$ python3 -q
>>> import numpy as np
>>> import numpy.linalg as la
>>> np.set_printoptions(precision=1, suppress=True, linewidth=200)
>>> M = np.loadtxt("sample12.csv", delimiter=",")
>>> M
array([[0., 0., 0., 0., 0., 0., 0., 0., 3., 2.],
       [0., 0., 0., 0., 0., 0., 0., 0., 2., 2.],
       [0., 0., 0., 0., 0., 0., 0., 0., 1., 1.],
       [0., 0., 0., 0., 0., 0., 0., 0., 1., 3.],
       [0., 0., 0., 0., 0., 0., 0., 2., 3., 2.],
       [0., 0., 0., 0., 0., 0., 0., 0., 0., 1.],
       [0., 0., 0., 0., 0., 0., 0., 2., 3., 1.],
       [0., 0., 0., 0., 2., 0., 2., 0., 0., 0.],
       [3., 2., 1., 1., 3., 0., 3., 0., 0., 0.],
       [2., 2., 1., 3., 2., 1., 1., 0., 0., 0.]])
>>> # null space of dimension 4
>>> left, s, Vt = la.svd(M)
>>> evecs = Vt[:(s > 1e-8).sum()]
>>> rng = np.random.default_rng(736069)
>>> x0 = M[7] + -2 * M[1] + rng.integers(2) * np.eye(10)[3]
>>> x0
array([ 0.,  0.,  0.,  0.,  2.,  0.,  2.,  0., -4., -4.])
>>> np.allclose(evecs.T @ evecs @ x0, x0)
True
>>> np.round(evecs.T @ evecs, 1) + 0
array([[ 0.7,  0.4,  0.2, -0.1, -0.1, -0.1,  0.1,  0. ,  0. ,  0. ],
       [ 0.4,  0.3,  0.1,  0.2,  0. ,  0. ,  0. ,  0. ,  0. ,  0. ],
       [ 0.2,  0.1,  0.1,  0.1,  0. ,  0. ,  0. ,  0. ,  0. ,  0. ],
       [-0.1,  0.2,  0.1,  0.7,  0.2,  0.3, -0.2,  0. ,  0. ,  0. ],
       [-0.1,  0. ,  0. ,  0.2,  0.5,  0.1,  0.5,  0. ,  0. ,  0. ],
       [-0.1,  0. ,  0. ,  0.3,  0.1,  0.2, -0.1,  0. ,  0. ,  0. ],
       [ 0.1,  0. ,  0. , -0.2,  0.5, -0.1,  0.5,  0. ,  0. ,  0. ],
       [ 0. ,  0. ,  0. ,  0. ,  0. ,  0. ,  0. ,  1. ,  0. ,  0. ],
       [ 0. ,  0. ,  0. ,  0. ,  0. ,  0. ,  0. ,  0. ,  1. ,  0. ],
       [ 0. ,  0. ,  0. ,  0. ,  0. ,  0. ,  0. ,  0. ,  0. ,  1. ]])
>>> evals, evecs = la.eigvalsh(M)
Traceback (most recent call last):
  File "<python-input-13>", line 1, in <module>
    evals, evecs = la.eigvalsh(M)
    ^^^^^^^^^^^^
ValueError: too many values to unpack (expected 2)
>>> evals, evecs = la.eigh(M)
>>> evals.round(1) + 0
array([-7.5, -2.8, -1.3,  0. ,  0. ,  0. ,  0. ,  1.3,  2.8,  7.5])
>>> np.round(evecs @ np.diag(evals) @ evecs.T, 1) + 0
array([[0., 0., 0., 0., 0., 0., 0., 0., 3., 2.],
       [0., 0., 0., 0., 0., 0., 0., 0., 2., 2.],
       [0., 0., 0., 0., 0., 0., 0., 0., 1., 1.],
       [0., 0., 0., 0., 0., 0., 0., 0., 1., 3.],
       [0., 0., 0., 0., 0., 0., 0., 2., 3., 2.],
       [0., 0., 0., 0., 0., 0., 0., 0., 0., 1.],
       [0., 0., 0., 0., 0., 0., 0., 2., 3., 1.],
       [0., 0., 0., 0., 2., 0., 2., 0., 0., 0.],
       [3., 2., 1., 1., 3., 0., 3., 0., 0., 0.],
       [2., 2., 1., 3., 2., 1., 1., 0., 0., 0.]])
>>> np.round(la.eigvalsh(M @ M), 1) + 0
array([ 0. ,  0. ,  0. ,  0. ,  1.8,  1.8,  7.6,  7.6, 55.5, 55.5])
>>> evals.sum(), np.trace(M)
(np.float64(0.0), np.float64(0.0))
>>> np.abs(evecs[:, -1]).round(6).argmax()
np.int64(8)
>>> np.round(evecs.T @ M @ evecs, 1) + 0
array([[-7.5,  0. ,  0. ,  0. ,  0. ,  0. ,  0. ,  0. ,  0. ,  0. ],
       [ 0. , -2.8,  0. ,  0. ,  0. ,  0. ,  0. ,  0. ,  0. ,  0. ],
       [ 0. ,  0. , -1.3,  0. ,  0. ,  0. ,  0. ,  0. ,  0. ,  0. ],
       [ 0. ,  0. ,  0. ,  0. ,  0. ,  0. ,  0. ,  0. ,  0. ,  0. ],
       [ 0. ,  0. ,  0. ,  0. ,  0. ,  0. ,  0. ,  0. ,  0. ,  0. ],
       [ 0. ,  0. ,  0. ,  0. ,  0. ,  0. ,  0. ,  0. ,  0. ,  0. ],
       [ 0. ,  0. ,  0. ,  0. ,  0. ,  0. ,  0. ,  0. ,  0. ,  0. ],
       [ 0. ,  0. ,  0. ,  0. ,  0. ,  0. ,  0. ,  1.3,  0. ,  0. ],
       [ 0. ,  0. ,  0. ,  0. ,  0. ,  0. ,  0. ,  0. ,  2.8,  0. ],
       [ 0. ,  0. ,  0. ,  0. ,  0. ,  0. ,  0. ,  0. ,  0. ,  7.5]])
>>> la.eigvalsh(M + -3 * np.eye(10))
array([-10.5,  -5.8,  -4.3,  -3. ,  -3. ,  -3. ,  -3. ,  -1.7,  -0.2,   4.5])
>>> rank = la.matrix_rank(M)
>>> rank
np.int64(6)
>>> null = la.svd(M)[2][rank:].T
>>> null.shape
(10, 4)
>>> [int(la.matrix_rank(M[:i])) for i in range(1, len(M) + 1)]
[1, 2, 2, 2, 3, 3, 3, 4, 5, 6]
>>> np.round(null @ null.T, 1) + 0
array([[ 0.3, -0.4, -0.2,  0.1,  0.1,  0.1, -0.1,  0. ,  0. ,  0. ],
       [-0.4,  0.7, -0.1, -0.2,  0. ,  0. ,  0. ,  0. ,  0. ,  0. ],
       [-0.2, -0.1,  0.9, -0.1,  0. ,  0. ,  0. ,  0. ,  0. ,  0. ],
       [ 0.1, -0.2, -0.1,  0.3, -0.2, -0.3,  0.2,  0. ,  0. ,  0. ],
       [ 0.1,  0. ,  0. , -0.2,  0.5, -0.1, -0.5,  0. ,  0. ,  0. ],
       [ 0.1,  0. ,  0. , -0.3, -0.1,  0.8,  0.1,  0. ,  0. ,  0. ],
       [-0.1,  0. ,  0. ,  0.2, -0.5,  0.1,  0.5,  0. ,  0. ,  0. ],
       [ 0. ,  0. ,  0. ,  0. ,  0. ,  0. ,  0. ,  0. ,  0. ,  0. ],
       [ 0. ,  0. ,  0. ,  0. ,  0. ,  0. ,  0. ,  0. ,  0. ,  0. ],
       [ 0. ,  0. ,  0. ,  0. ,  0. ,  0. ,  0. ,  0. ,  0. ,  0. ]])
>>> round(la.eigvalsh(M).min(), 1)
np.float64(-7.5)
>>> [round(float(la.det(M[:i, :i])), 2) + 0 for i in range(1, 11)]
[0.0, 0.0, 0.0, 0.0, 0.0, 0.0, 0.0, 0.0, 0.0, 0.0]
>>> u, g = M[5], M[4]
>>> u @ u
np.float64(1.0)
>>> pr = (u @ g) / (u @ u) * u
>>> la.matrix_rank(np.outer(u, g))
np.int64(1)
>>> g - pr
array([0., 0., 0., 0., 0., 0., 0., 2., 3., 0.])
>>> round(float(la.norm(u + g) ** 2 + la.norm(u - g) ** 2), 1)
36.0
>>> arr = np.loadtxt("dump.csv", delimiter=",")
>>> arr
array([[2., 5., 1., 9., 0., 5., 4.],
       [5., 2., 5., 1., 9., 0., 5.],
       [1., 5., 2., 5., 1., 9., 0.],
       [9., 1., 5., 2., 5., 1., 9.],
       [0., 9., 1., 5., 2., 5., 1.],
       [5., 0., 9., 1., 5., 2., 5.],
       [4., 5., 0., 9., 1., 5., 2.]])
>>> O, R = la.qr(arr)
>>> np.abs(np.diag(R))
array([12.3, 11.9,  6.6,  6.1,  4.2,  4.4,  2.4])
>>> O.shape, R.shape
((7, 7), (7, 7))
>>> O.round(1) + 0
array([[-0.2,  0.4,  0.1,  0.6, -0.1, -0.3, -0.6],
       [-0.4,  0. , -0.2, -0.3, -0.8,  0.1, -0.1],
       [-0.1,  0.4, -0.2,  0.1,  0.1,  0.9, -0.1],
       [-0.7, -0.2,  0.3, -0.3,  0.4,  0. , -0.2],
       [ 0. ,  0.8, -0.2, -0.5,  0.2, -0.3,  0.1],
       [-0.4, -0.1, -0.8,  0.3,  0.2, -0.2,  0.3],
       [-0.3,  0.3,  0.5,  0.4, -0.1,  0. ,  0.7]])
>>> np.allclose(R.T @ R, arr.T @ arr)
True
>>> round(float(abs(R[0, 0])), 1), round(float(la.norm(arr[:, 0])), 1)
(12.3, 12.3)
>>> x0 = np.array([-3, 1, 1, 0, -2, 3, 3])
>>> rhs = arr @ x0
>>> b, lr = np.zeros(7), 1 / la.norm(arr, 2) ** 2
>>> for i in range(300):
...     b -= lr * arr.T @ (arr @ b - rhs)
...     if i % 50 == 0: print(i, round(la.norm(arr @ b - rhs), 1))
... 
0 25.9
50 6.9
100 4.5
150 3.3
200 2.6
250 2.2
>>> b.round(1) + 0
array([-2.3,  1.4,  1.3,  0. , -2.3,  2.6,  2.3])
>>> np.all(la.eigvalsh(arr) > 0)
np.False_
>>> [round(float(la.det(arr[:i, :i])), 2) + 0 for i in range(1, 8)]
[2.0, -21.0, -44.0, 205.0, 2884.0, -72944.0, 260988.0]
>>> evals, evecs = la.eigh(arr)
>>> np.unique(evals.round(6) + 0, return_counts=True)[1]
array([1, 1, 1, 1, 1, 1, 1])
>>> J = np.load("x.npy")
>>> J
array([[ 16,   4,  14,  12,   8,   2,   4,  14,  10,  12],
       [  3,   1,  -4,   5,  -5,  -8,   4,   5,   5, -15],
       [ -1,   1,  11,  -7,   7,   3,  -4,  -4,   0,  13],
       [ 19,   5,  19,  13,  11,   3,   4,  16,  12,  17],
       [-18,  -6, -21, -10, -10,   3,  -4, -15, -15, -10],
       [-13,  -2, -13, -10, -11, -12,  -1, -10,  -3, -26],
       [  4,   3,   9,  -1,   2,  -8,   1,   3,   8,  -5],
       [  2,   1,  11,  -3,   8,   6,  -3,  -1,   0,  17],
       [  1,   2,   4,  -2,  -1,  -9,   1,   1,   6, -10],
       [-12,  -4, -11,  -8,  -4,   5,  -4, -11, -11,   0],
       [ -7,  -1,   1,  -9,   1,   1,  -4,  -8,  -4,   3]])
>>> # rows and columns are dependent
>>> rank = la.matrix_rank(J)
>>> rank
np.int64(3)
>>> null = la.svd(J)[2][rank:].T
>>> la.matrix_rank(J.T @ J), la.matrix_rank(J @ J.T)
(np.int64(3), np.int64(3))
>>> [int(la.matrix_rank(J[:, :j + 1])) for j in range(10)]
[1, 2, 3, 3, 3, 3, 3, 3, 3, 3]
>>> [int(la.matrix_rank(J[:i])) for i in range(1, len(J) + 1)]
[1, 2, 3, 3, 3, 3, 3, 3, 3, 3, 3]
>>> np.allclose(J @ null, 0)
True
>>> np.round(null @ null.T, 1) + 0
array([[ 0.7, -0.1, -0.1, -0.3, -0.1,  0. , -0.1, -0.3, -0.2, -0.1],
       [-0.1,  1. , -0.1,  0. ,  0. ,  0.1,  0. ,  0. , -0.1,  0. ],
       [-0.1, -0.1,  0.4,  0.2, -0.2,  0.2,  0.1,  0. , -0.3, -0.2],
       [-0.3,  0. ,  0.2,  0.6,  0.1, -0.1, -0.2, -0.3,  0. ,  0. ],
       [-0.1,  0. , -0.2,  0.1,  0.9,  0. ,  0. ,  0. , -0.1, -0.2],
       [ 0. ,  0.1,  0.2, -0.1,  0. ,  0.7,  0. ,  0. ,  0.2, -0.4],
       [-0.1,  0. ,  0.1, -0.2,  0. ,  0. ,  0.9, -0.1,  0. ,  0.1],
       [-0.3,  0. ,  0. , -0.3,  0. ,  0. , -0.1,  0.7, -0.1,  0. ],
       [-0.2, -0.1, -0.3,  0. , -0.1,  0.2,  0. , -0.1,  0.8,  0.1],
       [-0.1,  0. , -0.2,  0. , -0.2, -0.4,  0.1,  0. ,  0.1,  0.4]])
>>> null.shape
(10, 7)
>>> left, s, Vt = la.svd(J)
>>> evecs = Vt[:(s > 1e-8).sum()]
>>> x0 = J[4] + -1 * J[5] + rng.integers(2) * np.eye(10)[6]
>>> x0
array([ -5.,  -4.,  -8.,   0.,   1.,  15.,  -2.,  -5., -12.,  16.])
>>> np.round(evecs.T @ evecs, 1) + 0
array([[ 0.3,  0.1,  0.1,  0.3,  0.1,  0. ,  0.1,  0.3,  0.2,  0.1],
       [ 0.1,  0. ,  0.1,  0. ,  0. , -0.1,  0. ,  0. ,  0.1,  0. ],
       [ 0.1,  0.1,  0.6, -0.2,  0.2, -0.2, -0.1,  0. ,  0.3,  0.2],
       [ 0.3,  0. , -0.2,  0.4, -0.1,  0.1,  0.2,  0.3,  0. ,  0. ],
       [ 0.1,  0. ,  0.2, -0.1,  0.1,  0. ,  0. ,  0. ,  0.1,  0.2],
       [ 0. , -0.1, -0.2,  0.1,  0. ,  0.3,  0. ,  0. , -0.2,  0.4],
       [ 0.1,  0. , -0.1,  0.2,  0. ,  0. ,  0.1,  0.1,  0. , -0.1],
       [ 0.3,  0. ,  0. ,  0.3,  0. ,  0. ,  0.1,  0.3,  0.1,  0. ],
       [ 0.2,  0.1,  0.3,  0. ,  0.1, -0.2,  0. ,  0.1,  0.2, -0.1],
       [ 0.1,  0. ,  0.2,  0. ,  0.2,  0.4, -0.1,  0. , -0.1,  0.6]])
>>> np.round(np.diag(evecs.T @ evecs), 1) + 0
array([0.3, 0. , 0.6, 0.4, 0.1, 0.3, 0.1, 0.3, 0.2, 0.6])
>>> C2 = J.T @ J
>>> np.round(la.svd(J, compute_uv=False) ** 2, 1) + 0
array([6417.9, 1840.3,  495.9,    0. ,    0. ,    0. ,    0. ,    0. ,    0. ,    0. ])
>>> (J @ J.T).shape
(11, 11)
>>> t3 = np.stack([J, -2 * J, J[::-1]])
>>> (t3 @ J.T).shape
(3, 11, 11)
>>> la.norm(t3, axis=(1, 2))
array([ 93.6, 187.1,  93.6])
>>> la.matrix_rank(t3)
array([3, 3, 3])
>>> mat = np.triu(rng.random((14, 14)) < 0.2, 1).astype(int)
>>> mat = mat + mat.T
>>> mat
array([[0, 1, 0, 0, 0, 1, 0, 0, 1, 0, 0, 0, 0, 0],
       [1, 0, 1, 0, 1, 0, 0, 0, 0, 0, 0, 0, 0, 0],
       [0, 1, 0, 0, 0, 0, 0, 0, 0, 0, 0, 1, 0, 0],
       [0, 0, 0, 0, 1, 0, 0, 0, 0, 1, 0, 0, 0, 0],
       [0, 1, 0, 1, 0, 0, 0, 0, 0, 0, 0, 0, 0, 0],
       [1, 0, 0, 0, 0, 0, 0, 0, 0, 0, 0, 0, 0, 0],
       [0, 0, 0, 0, 0, 0, 0, 0, 0, 0, 0, 0, 0, 1],
       [0, 0, 0, 0, 0, 0, 0, 0, 0, 0, 1, 0, 0, 1],
       [1, 0, 0, 0, 0, 0, 0, 0, 0, 0, 0, 0, 0, 0],
       [0, 0, 0, 1, 0, 0, 0, 0, 0, 0, 0, 1, 0, 0],
       [0, 0, 0, 0, 0, 0, 0, 1, 0, 0, 0, 0, 1, 0],
       [0, 0, 1, 0, 0, 0, 0, 0, 0, 1, 0, 0, 0, 0],
       [0, 0, 0, 0, 0, 0, 0, 0, 0, 0, 1, 0, 0, 0],
       [0, 0, 0, 0, 0, 0, 1, 1, 0, 0, 0, 0, 0, 0]])
>>> # symmetric, so the eigenvalues are real
>>> np.round(np.trace(la.pinv(mat) @ mat), 1)
np.float64(12.0)
>>> np.unique(mat.round(6), axis=0).shape
(13, 14)
>>> np.allclose(mat[:-1].T @ la.lstsq(mat[:-1].T, mat[-1])[0], mat[-1])
False
>>> la.lstsq(mat[:-1].T, mat[-1])[2]
np.int32(11)
